$ ipython --no-banner

In [1]: import numpy as np

In [2]: import numpy.linalg as la

In [3]: np.set_printoptions(precision=2, suppress=True, linewidth=200)

In [4]: rd = lambda a: np.round(a, 2) + 0

In [5]: A = np.loadtxt("arr.csv", delimiter=",")

In [6]: print(A)
[[ 4.91  3.95 -2.08  0.78 -2.74]
 [ 6.21  4.1  -2.89  1.14 -3.15]
 [ 6.    5.73 -1.65 -1.01 -3.58]
 [ 4.56  5.14 -3.22  0.2  -4.4 ]
 [ 6.38  6.66 -3.61 -0.07 -1.5 ]
 [ 6.    6.8  -2.81  0.64 -3.54]
 [ 6.32  6.48 -3.52  0.3  -2.64]
 [ 4.2   4.59 -2.51  0.35 -2.26]
 [ 5.34  4.83 -2.36  1.46 -3.13]
 [ 6.98  5.8  -4.81 -1.31 -2.83]
 [ 7.27  5.73 -2.89  0.53 -1.76]
 [ 5.76  6.9  -3.71 -1.03 -4.47]
 [ 6.07  7.08 -2.46  0.78 -3.24]
 [ 5.55  6.07 -2.56 -0.13 -1.54]
 [ 6.2   7.33 -3.15 -0.91 -3.19]
 [ 6.05  7.86 -3.28 -2.55 -3.84]
 [ 6.13  6.22 -3.01 -0.72 -4.28]
 [ 6.39  5.7  -2.93 -0.11 -3.52]]

In [7]: cen = A - A.mean(axis=0)

In [8]: V = la.svd(cen)[2][:1]

In [9]: A2 = cen - cen @ V.T @ V

In [10]: print(rd(la.norm(A2) / la.norm(cen)))
0.7

In [11]: print(rd(np.cov(cen @ V.T, rowvar=False)))
2.1

In [12]: print(rd(np.diag(V.T @ V)))
[0.07 0.47 0.07 0.35 0.04]

In [13]: print(la.norm(A2, axis=1).round(6).argmax())
9

In [14]: d = la.norm(A[:, None] - A[None], axis=-1)

In [15]: print(np.flatnonzero(d[4] < d.mean() / 2))
[4 6]

In [16]: print(la.matrix_rank(d ** 2))
7

In [17]: print(d.shape)
(18, 18)

In [18]: print(d.mean(axis=1).argmax())
15

In [19]: print((d + 1e9 * np.eye(18)).round(6).argmin(axis=1))
[ 7  8 17 16  6 12  4  0  0  6  4 16  5  4 11 14 11 16]

In [20]: vec = np.array([9, -1, -6, 1, 0])

In [21]: rhs = A @ vec

In [22]: coef, lr = np.zeros(5), 1 / la.norm(A, 2) ** 2

In [23]: for i in range(20):
    ...:     coef -= lr * A.T @ (A @ coef - rhs)
    ...:     if i % 5 == 0: print(i, round(la.norm(A @ coef - rhs), 2))
    ...: 
0 29.06
5 27.77
10 26.56
15 25.42

In [24]: print(rd(coef))
[ 4.97  3.75 -2.58  0.48 -1.76]
